In [1]: import numpy as np

In [2]: np.set_printoptions(suppress=True, linewidth=100)

In [3]: X = np.load("run18.npy")

In [4]: print(X)
[[0 1 1 0 1 1]
 [1 0 1 0 0 1]
 [1 1 0 0 1 1]
 [0 0 0 0 0 0]
 [1 0 1 0 0 0]
 [1 1 1 0 0 0]]

In [5]: evals, V = np.linalg.eigh(X)

In [6]: print(np.round(np.linalg.eigvalsh(X + 4 * np.eye(6)), 3))
[2.319 3.    3.    4.    4.358 7.323]

In [7]: print(np.round(np.linalg.svd(X, compute_uv=False), 3) + 0)
[3.323 1.681 1.    1.    0.358 0.   ]

In [8]: print(np.round(np.linalg.eigvalsh(X @ X), 3) + 0)
[ 0.     0.128  1.     1.     2.827 11.045]

In [9]: print(np.round(V @ np.diag(evals) @ V.T, 3) + 0)
[[0. 1. 1. 0. 1. 1.]
 [1. 0. 1. 0. 0. 1.]
 [1. 1. 0. 0. 1. 1.]
 [0. 0. 0. 0. 0. 0.]
 [1. 0. 1. 0. 0. 0.]
 [1. 1. 1. 0. 0. 0.]]

In [10]: print(np.round(V.T @ X @ V, 3) + 0)
[[-1.681  0.     0.     0.     0.     0.   ]
 [ 0.    -1.     0.     0.     0.     0.   ]
 [ 0.     0.    -1.     0.     0.     0.   ]
 [ 0.     0.     0.     0.     0.     0.   ]
 [ 0.     0.     0.     0.     0.358  0.   ]
 [ 0.     0.     0.     0.     0.     3.323]]

In [11]: print([round(float(np.linalg.det(X[:i, :i])), 2) + 0 for i in range(1, 7)])
[0.0, -1.0, 2.0, 0.0, 0.0, 0.0]

In [12]: vec = np.array([3, 3, 3, 3, 5, 2])

In [13]: print((X @ vec).argmax())
0

In [14]: print(X @ (2 * vec))
[26 16 26  0 12 18]

In [15]: print(np.einsum("ij,j->i", X, vec))
[13  8 13  0  6  9]

In [16]: M = np.load("data.npy")

In [17]: print(M)
[[-1.26 -0.56  0.  ]
 [-0.27 -0.12  0.  ]
 [ 0.45  0.2   0.  ]]

In [18]: print(round(np.linalg.norm(M, "nuc"), 3))
1.494

In [19]: print(np.round(M[1] @ M[2], 3))
-0.146

In [20]: print(np.round(np.linalg.norm(M, axis=1), 3))
[1.379 0.295 0.492]

In [21]: vec = np.array([-1, 0, -2])

In [22]: h = np.maximum(M @ vec, 0)

In [23]: print(h)
[1.26 0.27 0.  ]

In [24]: print(np.round(np.tanh(M @ vec), 3))
[ 0.851  0.264 -0.422]

In [25]: J = np.array([[2.3, 1.0, 3.0, 1.0, 1.0, 4.0],
    ...:     [3.0, 0.3, 5.0, 5.0, 5.0, 3.0],
    ...:     [2.0, 5.0, 2.3, 0.0, 2.0, 2.0],
    ...:     [2.0, 2.0, 4.0, 1.3, 3.0, 1.0],
    ...:     [0.0, 3.0, 3.0, 3.0, 1.3, 5.0],
    ...:     [2.0, 1.0, 3.0, 1.0, 1.0, 4.3]])

In [26]: f = np.array([2, 4, 0, -5, -4, -5])

In [27]: B = J + np.outer(f, np.eye(6)[2])

In [28]: print(B)
[[ 2.3  1.   5.   1.   1.   4. ]
 [ 3.   0.3  9.   5.   5.   3. ]
 [ 2.   5.   2.3  0.   2.   2. ]
 [ 2.   2.  -1.   1.3  3.   1. ]
 [ 0.   3.  -1.   3.   1.3  5. ]
 [ 2.   1.  -2.   1.   1.   4.3]]

In [29]: print(np.linalg.matrix_rank(np.linalg.inv(B) - np.linalg.inv(J), tol=1e-8))
1

In [30]: print(np.round(np.trace(np.linalg.pinv(M) @ M), 3))
1.0

In [31]: print(np.abs(np.diag(np.linalg.qr(M)[1])) > 1e-9)
[ True False False]

In [32]: left, s, VT = np.linalg.svd(M)

In [33]: V = VT[:(s > 1e-8).sum()]

In [34]: rng = np.random.default_rng(53151)

In [35]: vec = M[0] + 5 * M[1] + rng.integers(2) * np.eye(3)[2]

In [36]: print(vec.round(3))
[-2.61 -1.16  0.  ]

In [37]: print(np.round(V.T @ V, 3))
[[0.835 0.371 0.   ]
 [0.371 0.165 0.   ]
 [0.    0.    0.   ]]

In [38]: print(np.round(np.diag(V.T @ V), 3))
[0.835 0.165 0.   ]

In [39]: print(np.round(np.linalg.norm(vec - V.T @ V @ vec), 3))
0.0

In [40]: B = J / np.sqrt((J ** 2).mean(axis=1, keepdims=True))

In [41]: print(B[5].round(3))
[0.834 0.417 1.251 0.417 0.417 1.793]

In [42]: print(np.round(np.linalg.norm(B, axis=1), 3))
[2.449 2.449 2.449 2.449 2.449 2.449]

In [43]: print(np.round(np.sort(np.abs(np.linalg.eigvals(J))), 3))
[ 0.3    1.838  1.838  3.113  3.187 14.458]

In [44]: print(np.allclose(J @ J.T, J.T @ J))
False

In [45]: print(round(np.abs(np.linalg.eigvals(J)).max(), 3))
14.458

In [46]: print(np.round(np.trace(J), 3))
11.8

In [47]: print((J - J.T) / 2)
[[ 0.  -1.   0.5 -0.5  0.5  1. ]
 [ 1.   0.   0.   1.5  1.   1. ]
 [-0.5  0.   0.  -2.  -0.5 -0.5]
 [ 0.5 -1.5  2.   0.   0.   0. ]
 [-0.5 -1.   0.5  0.   0.   2. ]
 [-1.  -1.   0.5  0.  -2.   0. ]]

In [48]: A = np.loadtxt("m.csv", delimiter=",")

In [49]: print(A)
[[-7.  -1.3 -0.3  0.8 -1. ]
 [ 4.  -0.1 -0.7 -0.9  0.9]
 [-1.5  0.3 -1.   0.6 -1.1]
 [ 8.  -1.4  1.8 -0.1 -1.2]]

In [50]: print(np.round(np.linalg.norm(A, axis=0), 3))
[11.456  1.936  2.195  1.349  2.112]

In [51]: print(np.round(np.linalg.norm(A[3] - A[0]), 3))
15.175

In [52]: print(np.round(np.linalg.norm(A) ** 2 / np.linalg.norm(A, 2) ** 2, 3))
1.09

In [53]: print(round(np.linalg.norm(A, 1), 3), np.round(np.linalg.norm(A, np.inf), 3))
20.5 12.5

In [54]: print(np.linalg.norm(A, axis=1).argmax())
3

In [55]: print(round(np.linalg.norm(A, 2), 3))
11.579

In [56]: print(round(np.linalg.norm(A, "nuc"), 3))
17.098

In [57]: print(np.round(np.linalg.svd(A, compute_uv=False), 3))
[11.579  2.944  1.435  1.14 ]

In [58]: A[:, 5]
IndexError: index 5 is out of bounds for axis 1 with size 5


In [59]: print(np.count_nonzero(A))
20

In [60]: print(np.abs(A).max())
8.0

In [61]: A[4]
IndexError: index 4 is out of bounds for axis 0 with size 4


In [62]: print(round(np.linalg.norm(A), 3))
12.087

In [63]: B = A / np.linalg.norm(A, axis=1, keepdims=True)

In [64]: G = B @ B.T

In [65]: print(np.round(np.linalg.norm(B, axis=1), 3))
[1. 1. 1. 1.]

In [66]: print(G[2].round(3))
[ 0.747 -0.727  1.    -0.696]

In [67]: print((G - 2 * np.eye(4)).round(6).argmax(axis=1))
[2 3 0 1]

In [68]: print(G.round(3))
[[ 1.    -0.95   0.747 -0.881]
 [-0.95   1.    -0.727  0.835]
 [ 0.747 -0.727  1.    -0.696]
 [-0.881  0.835 -0.696  1.   ]]

In [69]: B = np.array([[3, 1], [2, 0], [2, 3], [0, 2], [1, 3]])

In [70]: print(np.round(np.einsum("ij->j", A), 3))
[ 3.5 -2.5 -0.2  0.4 -2.4]

In [71]: print(np.linalg.matrix_rank(np.vstack([A, B.T])))
5

In [72]: print(np.linalg.matrix_rank(A @ B))
2

In [73]: mat = np.load("sample1.npy")

In [74]: print(mat)
[[4. 0. 0.]
 [0. 4. 2.]
 [0. 3. 1.]]

In [75]: G = mat.T @ mat

In [76]: print(np.linalg.matrix_rank(G))
3

In [77]: print(np.trace(G), (mat ** 2).sum())
46.0 46.0

In [78]: print(np.round(np.linalg.eigvalsh(G)[::-1], 3))
[29.866 16.     0.134]

In [79]: O = mat.astype(float).copy()

In [80]: for j in range(3):
    ...:     O[:, j] -= O[:, :j] @ (O[:, :j].T @ O[:, j])
    ...:     O[:, j] /= np.linalg.norm(O[:, j])
    ...: 

In [81]: print(np.round(O.T @ mat, 3) + 0)
[[4.  0.  0. ]
 [0.  5.  2.2]
 [0.  0.  0.4]]

In [82]: print(O.round(3))
[[ 1.   0.   0. ]
 [ 0.   0.8  0.6]
 [ 0.   0.6 -0.8]]

In [83]: B = np.linalg.invert(O)
AttributeError: module 'numpy.linalg' has no attribute 'invert'


In [84]: B = np.linalg.inv(O)

In [85]: print(np.allclose(B, O.T))
True

In [86]: print(round(np.linalg.det(O) * np.linalg.det(B), 3))
1.0

In [87]: arr = np.loadtxt("out19.csv", delimiter=",")

In [88]: print(arr)
[[ 20.  -3. -26.]
 [ -3.  67. -17.]
 [-26. -17.  69.]]

In [89]: # symmetric, so the eigenvalues are real

In [90]: vec = np.ones(3)

In [91]: for _ in range(7):
    ...:     vec = arr @ vec
    ...:     vec /= np.linalg.norm(vec)
    ...:     print(round(vec @ arr @ vec, 3))
    ...: 
57.122
59.197
59.522
60.185
61.613
64.447
69.237

In [92]: print(vec.round(3))
[-0.14   0.986 -0.088]

In [93]: evals, V = np.linalg.eigh(arr)

In [94]: print(np.round(V.T @ arr @ V, 3) + 0)
[[ 7.193  0.     0.   ]
 [ 0.    58.999  0.   ]
 [ 0.     0.    89.807]]

In [95]: print(np.round(V @ np.diag(evals) @ V.T, 3))
[[ 20.  -3. -26.]
 [ -3.  67. -17.]
 [-26. -17.  69.]]

In [96]: print(np.round(np.linalg.eigvalsh(arr + 3 * np.eye(3)), 3))
[10.193 61.999 92.807]

In [97]: print(np.round(np.linalg.eigvalsh(arr @ arr), 3))
[  51.746 3480.926 8065.328]

In [98]: print(np.round(evals.sum(), 3), np.trace(arr))
156.0 156.0

In [99]: m1 = np.array([[3, 1, -2, -2, 1],
    ...:     [-1, 2, 1, -2, 1],
    ...:     [0, 3, -3, 3, 0],
    ...:     [1, 1, 1, 3, -2],
    ...:     [0, 2, 3, 1, -3],
    ...:     [0, -1, 3, -1, 1]])

In [100]: print(m1)
[[ 3  1 -2 -2  1]
 [-1  2  1 -2  1]
 [ 0  3 -3  3  0]
 [ 1  1  1  3 -2]
 [ 0  2  3  1 -3]
 [ 0 -1  3 -1  1]]

In [101]: vec = np.array([1, 2, 1, 0, 0])

In [102]: rhs = m1 @ vec

In [103]: print(np.round(np.linalg.pinv(m1) @ m1, 3) + 0)
[[1. 0. 0. 0. 0.]
 [0. 1. 0. 0. 0.]
 [0. 0. 1. 0. 0.]
 [0. 0. 0. 1. 0.]
 [0. 0. 0. 0. 1.]]

In [104]: rhs = rhs + 0.3 * rng.normal(size=6)

In [105]: print(rhs.round(3))
[3.237 3.4   3.457 4.066 6.823 0.749]

In [106]: coef, *_ = np.linalg.lstsq(m1, rhs)

In [107]: print(round(float(np.linalg.norm(rhs - m1 @ coef)), 3))
0.246

In [108]: print(np.round(m1.T @ (rhs - m1 @ coef), 3) + 0)
[0. 0. 0. 0. 0.]

In [109]: K = np.load("mat.npy")

In [110]: print(K)
[[ 3  3  3  3]
 [ 3 -2  3 -2]
 [ 6  6  0  0]
 [ 6 -4  0  0]]

In [111]: f = np.array([6, 7, 7, 3])

In [112]: B = K + np.outer(f, np.eye(4)[1])

In [113]: print(round(np.linalg.det(B) / np.linalg.det(K), 3), round(float(1 + np.linalg.solve(K, f)[1]), 3))
1.4 1.4
